$ python -q
>>> import numpy as np
>>> np.set_printoptions(suppress=True, linewidth=100)
>>> tidy = lambda a: np.round(a, 2) + 0
>>> M2 = np.array([[1, 2], [3, 0]])
>>> data = np.triu(M2)
>>> print(data)
[[1 2]
 [0 0]]
>>> # row 0 dominates
>>> print(tidy(np.sort(np.linalg.eigvals(data))))
[0. 1.]
>>> print([int(np.linalg.matrix_rank(np.linalg.matrix_power(data, p))) for p in range(1, 3)])
[1, 1]
>>> print(data @ data)
[[1 2]
 [0 0]]
>>> J = -3 * np.eye(4) + np.eye(4, k=1)
>>> print(J)
[[-3.  1.  0.  0.]
 [ 0. -3.  1.  0.]
 [ 0.  0. -3.  1.]
 [ 0.  0.  0. -3.]]
>>> print(tidy(np.linalg.matrix_power(J - np.diag(np.diag(J)), 4)))
[[0. 0. 0. 0.]
 [0. 0. 0. 0.]
 [0. 0. 0. 0.]
 [0. 0. 0. 0.]]
>>> print([int(np.linalg.matrix_rank(np.linalg.matrix_power(J, p))) for p in range(1, 5)])
[4, 4, 4, 4]
>>> rng = np.random.default_rng(25)
>>> idx = rng.permutation(4)
>>> print(idx)
[1 2 3 0]
>>> M2 = J[idx][:, idx]
>>> print(np.diag(M2))
[-3. -3. -3. -3.]
>>> print(np.allclose(M2, J))
False
>>> print(M2)
[[-3.  1.  0.  0.]
 [ 0. -3.  1.  0.]
 [ 0.  0. -3.  0.]
 [ 1.  0.  0. -3.]]
>>> x0 = np.array([2, -3, 3, 1])
>>> target = M2 @ x0
>>> coef, lr = np.zeros(4), 1 / np.linalg.norm(M2, 2) ** 2
>>> for i in range(3):
...     coef -= lr * M2.T @ (M2 @ coef - target)
...     if i % 1 == 0: print(i, round(np.linalg.norm(M2 @ coef - target), 2))
... 
0 2.5
1 1.13
2 0.68
>>> print(tidy(np.linalg.cond(M2)))
1.72
>>> f = np.array([3, 1])
>>> print(np.cross(J[1, :3], J[2, :3]))
[9. 0. 0.]
>>> print(np.array([np.convolve(row, f, "same") for row in J]))
[[-9.  0.  1.  0.]
 [ 0. -9.  0.  1.]
 [ 0.  0. -9.  0.]
 [ 0.  0.  0. -9.]]
>>> print(np.correlate(J[1], J[2], "full"))
[ 0. -3. 10. -3.  0.  0.  0.]
>>> mat = np.array([[0, 0, 1], [1, 0, 0], [0, 1, 0]])
>>> # columns are unit length and at right angles
>>> print(np.allclose(mat, mat.T))
False
>>> print(tidy(np.abs(np.linalg.eigvals(mat)).max()))
1.0
>>> print(np.allclose(mat @ mat.T, mat.T @ mat))
True
>>> print((mat - mat.T) / 2)
[[ 0.  -0.5  0.5]
 [ 0.5  0.  -0.5]
 [-0.5  0.5  0. ]]
>>> print(tidy(np.sort(np.abs(np.linalg.eigvals(mat)))))
[1. 1. 1.]
>>> print((mat + mat.T) / 2)
[[0.  0.5 0.5]
 [0.5 0.  0.5]
 [0.5 0.5 0. ]]
>>> cent = np.array([[0, -3, 3], [2, 2, 2], [-1, -1, 1]])
>>> feats = (rng.random((10, 3)) < 0.25) @ cent
>>> print(feats)
[[-1 -4  4]
 [ 0 -3  3]
 [ 2 -1  5]
 [ 0  0  0]
 [ 0 -3  3]
 [ 0  0  0]
 [ 2  2  2]
 [ 0  0  0]
 [ 2  2  2]
 [ 2  2  2]]
>>> # rows 1 and 4 are equal
>>> Xc = feats - feats.mean(axis=0)
>>> V = np.linalg.svd(Xc)[2][:2]
>>> M2 = Xc - Xc @ V.T @ V
>>> print(tidy(np.cov(Xc @ V.T, rowvar=False)))
[[6.5  0.  ]
 [0.   2.73]]
>>> print(tidy(np.linalg.norm(M2) / np.linalg.norm(Xc)))
0.07
>>> x0 = np.array([1, 1, 0])
>>> target = feats @ x0
>>> print(tidy(np.linalg.pinv(feats) @ feats))
[[1. 0. 0.]
 [0. 1. 0.]
 [0. 0. 1.]]
>>> print(tidy(np.linalg.solve(feats.T @ feats, feats.T @ target)))
[1. 1. 0.]
>>> target = target + 0.05 * rng.normal(size=10)
>>> print(tidy(target))
[-4.99 -2.99  1.01  0.02 -2.95 -0.03  4.08 -0.04  4.03  3.99]
>>> coef, *_ = np.linalg.lstsq(feats, target)
>>> print(tidy(np.linalg.norm(target - feats @ coef)))
0.1
>>> Xc = feats - feats.mean(axis=0)
>>> U, sigma, vt = np.linalg.svd(Xc, full_matrices=False)
>>> print(tidy(vt[0] * np.sign(vt[0, np.abs(vt[0]).argmax()])))
[ 0.29  0.86 -0.42]
>>> print(np.abs(vt[0]).argmax())
1
>>> print((np.sign(U[:, 0]) == np.sign(U[0, 0])).astype(int))
[1 1 1 0 1 0 0 0 0 0]
>>> print(tidy((sigma ** 2).sum() ** 2 / (sigma ** 4).sum()))
1.73
>>> print(tidy(np.abs(vt[-1])))
[0.8  0.46 0.39]
>>> print(tidy(sigma))
[7.65 4.96 0.62]
>>> M2 = J / np.sqrt((J ** 2).mean(axis=1, keepdims=True))
>>> print(M2[3])
[ 0.  0.  0. -2.]
>>> U, sigma, vt = np.linalg.svd(feats)
>>> print(np.argmax(sigma[:-1] / (sigma[1:] + 1e-6)) + 1)
2
>>> print(tidy(sigma))
[9.46 6.72 0.63]
>>> M2 = U[:, :2] @ np.diag(sigma[:2]) @ vt[:2]
>>> print(tidy(np.abs(feats - M2).max()))
0.38
>>> print(tidy(M2))
[[-0.62 -4.22  3.82]
 [-0.19 -2.89  3.09]
 [ 1.87 -0.93  5.06]
 [ 0.    0.    0.  ]
 [-0.19 -2.89  3.09]
 [ 0.    0.    0.  ]
 [ 2.06  1.96  1.97]
 [ 0.    0.    0.  ]
 [ 2.06  1.96  1.97]
 [ 2.06  1.96  1.97]]
>>> print(tidy(np.linalg.norm(feats - M2, 2)), tidy(sigma[2]))
0.63 0.63
>>> print(np.linalg.matrix_rank(M2))
2
>>> print(np.linalg.matrix_rank(feats, rtol=0.05))
3
>>> X = np.loadtxt("a.csv", delimiter=",")
>>> print(X)
[[ 0.43  3.23  0.62]
 [ 1.13  3.2   0.96]
 [ 0.48  3.27  1.42]
 [ 1.31  2.5   1.23]
 [ 1.15  3.16  1.22]
 [ 1.07  3.51  1.23]
 [ 0.39  2.88  1.26]
 [ 0.93  2.88  0.91]
 [ 0.12  1.03  3.31]
 [-0.23  1.06  2.43]
 [ 0.25  1.18  3.29]
 [ 0.05  1.26  3.04]
 [ 0.31  1.02  3.14]
 [-0.4   1.56  3.61]
 [-0.21  1.06  2.82]
 [ 0.2   1.05  3.  ]]
>>> cent = X[[10, 7]].astype(float)
>>> for _ in range(5):
...     idx = np.linalg.norm(X[:, None] - cent, axis=-1).argmin(axis=1)
...     cent = np.array([X[idx == j].mean(axis=0) for j in range(2)])
... 
>>> print(idx)
[1 1 1 1 1 1 1 1 0 0 0 0 0 0 0 0]
>>> print(np.abs(cent[1] - cent[0]).argmax())
2
>>> print(tidy(cent))
[[0.01 1.15 3.08]
 [0.86 3.08 1.11]]
>>> print(np.bincount(idx))
[8 8]
>>> M2 = np.array([[4, 0, 7, -6], [6, -4, -9, -6], [7, 6, -5, -3], [3, 6, -9, 9]])
>>> M = np.triu(M2, 1)
>>> print(M)
[[ 0  0  7 -6]
 [ 0  0 -9 -6]
 [ 0  0  0 -3]
 [ 0  0  0  0]]
>>> M2 = mat ** -1
Traceback (most recent call last):
  File "<python-input-85>", line 1, in <module>
    M2 = mat ** -1
         ~~~~^^~~~
ValueError: Integers to negative integer powers are not allowed.
>>> M2 = np.linalg.inv(mat)
>>> print(M2)
[[0. 1. 0.]
 [0. 0. 1.]
 [1. 0. 0.]]
>>> print(tidy(np.linalg.slogdet(mat)[0]))
1.0
>>> print(np.argsort(-np.linalg.norm(M, axis=0).round(6), kind="stable")[:3])
[2 3 0]
>>> print([round(float(x), 2) for x in np.linalg.svd(M, compute_uv=False)[:3]])
[11.52, 8.84, 0.0]
>>> print(np.linalg.cond(M) > 100)
True
>>> idx = rng.permutation(4)
>>> print(idx)
[2 3 1 0]
>>> M2 = M[idx][:, idx]
>>> print(np.diag(M2))
[0 0 0 0]
>>> print(tidy(np.sort(np.abs(np.linalg.eigvals(M2)))))
[0. 0. 0. 0.]
>>> print(M2)
[[ 0 -3  0  0]
 [ 0  0  0  0]
 [-9 -6  0  0]
 [ 7 -6  0  0]]
>>> print(np.trace(M2))
0
>>> print(np.allclose(M2, M))
False
>>> print(tidy(np.linalg.norm(M2, 2) / np.linalg.norm(M2)))
0.79
>>> print(np.linalg.cond(M2) > 100)
True
>>> M2 = M + rng.integers(-2, 3, (4, 2)) @ rng.integers(-2, 3, (2, 4))
>>> print(M2)
[[  0   0   7  -6]
 [ -4   6 -10  -4]
 [  6  -8   0  -7]
 [ -1   0   2   2]]
>>> print(tidy(np.linalg.svd(M2 - M, compute_uv=False)))
[13.16  2.98  0.    0.  ]
>>> print(M2 - M)
[[ 0  0  0  0]
 [-4  6 -1  2]
 [ 6 -8  0 -4]
 [-1  0  2  2]]
>>> arr = np.array([[2, 2, 0, 0], [3, 0, 3, 2], [1, 2, 3, 1]])
>>> W = np.array([[1, 1, 1], [2, 1, 1], [1, 2, 0], [0, 0, 1]])
>>> coef = np.array([-7, 4, -3])
>>> act = np.maximum(arr @ W + coef, 0)
>>> print(tidy((act > 0).mean(axis=0)))
[0.33 1.   1.  ]
>>> cent = np.array([[0, -1, -2], [1, 3, -2], [-1, -3, -1]])
>>> print(act @ cent)
[[  7  21 -17]
 [ 11  33 -28]
 [ 12  35 -29]]
>>> T = np.stack([arr, 2 * arr, arr[::-1]])
>>> print(np.einsum("bij,cij->bc", T, T))
[[ 45  90  34]
 [ 90 180  68]
 [ 34  68  45]]
>>> print(np.linalg.matrix_rank(T.reshape(3, -1)))
2
>>> print(np.linalg.lstsq(M[:-1].T, M[-1])[2])
2
>>> print(tidy(M @ np.linalg.pinv(M) @ M))
[[ 0.  0.  7. -6.]
 [ 0.  0. -9. -6.]
 [ 0.  0.  0. -3.]
 [ 0.  0.  0.  0.]]
>>> x0 = np.array([1, 1, 2, 2])
>>> a = np.maximum(arr @ x0, 0)
>>> print(np.flatnonzero(a > 1e-9))
[0 1 2]
>>> print(a)
[ 4 13 11]
>>> print(arr.T @ a)
[58 30 72 37]
>>> M2 = np.array([[3, 1, 0, 0], [2, 3, 1, 2], [3, 0, 0, 3], [1, 0, 0, 2]])
>>> W0 = np.tril(M2)
>>> print(W0)
[[3 0 0 0]
 [2 3 0 0]
 [3 0 0 0]
 [1 0 0 2]]
>>> # triangular, det is the product of the diagonal
>>> ang = np.radians(30)
>>> Rm = np.eye(4)
>>> Rm[0, 0] = Rm[3, 3] = np.cos(ang)
>>> Rm[0, 3], Rm[3, 0] = -np.sin(ang), np.sin(ang)
>>> print(tidy(Rm))
[[ 0.87  0.    0.   -0.5 ]
 [ 0.    1.    0.    0.  ]
 [ 0.    0.    1.    0.  ]
 [ 0.5   0.    0.    0.87]]
>>> M2 = W0 @ Rm.T
>>> print(np.allclose(np.linalg.norm(W0, axis=1), np.linalg.norm(M2, axis=1)))
True
>>> print(tidy(np.abs(M2 - W0).max(axis=0)))
[1.13 0.   0.   1.5 ]
>>> print(tidy(np.linalg.svd(W0, compute_uv=False)), tidy(np.linalg.svd(M2, compute_uv=False)))
[5.04 2.63 1.92 0.  ] [5.04 2.63 1.92 0.  ]
>>> print(tidy(M2))
[[ 2.6   0.    0.    1.5 ]
 [ 1.73  3.    0.    1.  ]
 [ 2.6   0.    0.    1.5 ]
 [-0.13  0.    0.    2.23]]
>>> M2 = np.array([[-3, 1], [5, 9], [8, 4], [-6, 5]])
>>> print(W0 @ M2)
[[ -9   3]
 [  9  29]
 [ -9   3]
 [-15  11]]
>>> print(M2.T @ W0.T)
[[ -9   9  -9 -15]
 [  3  29   3  11]]
>>> print(np.einsum("ij->j", W0))
[9 3 0 2]
>>> print(np.vstack([W0, M2.T]).shape)
(6, 4)
>>> M2 = np.array([[4, -1, 4], [-7, -9, 3]])
>>> cent = np.kron(M2, W0)
>>> print(cent.shape)
(8, 12)
>>> print(cent)
[[ 12   0   0   0  -3   0   0   0  12   0   0   0]
 [  8  12   0   0  -2  -3   0   0   8  12   0   0]
 [ 12   0   0   0  -3   0   0   0  12   0   0   0]
 [  4   0   0   8  -1   0   0  -2   4   0   0   8]
 [-21   0   0   0 -27   0   0   0   9   0   0   0]
 [-14 -21   0   0 -18 -27   0   0   6   9   0   0]
 [-21   0   0   0 -27   0   0   0   9   0   0   0]
 [ -7   0   0 -14  -9   0   0 -18   3   0   0   6]]
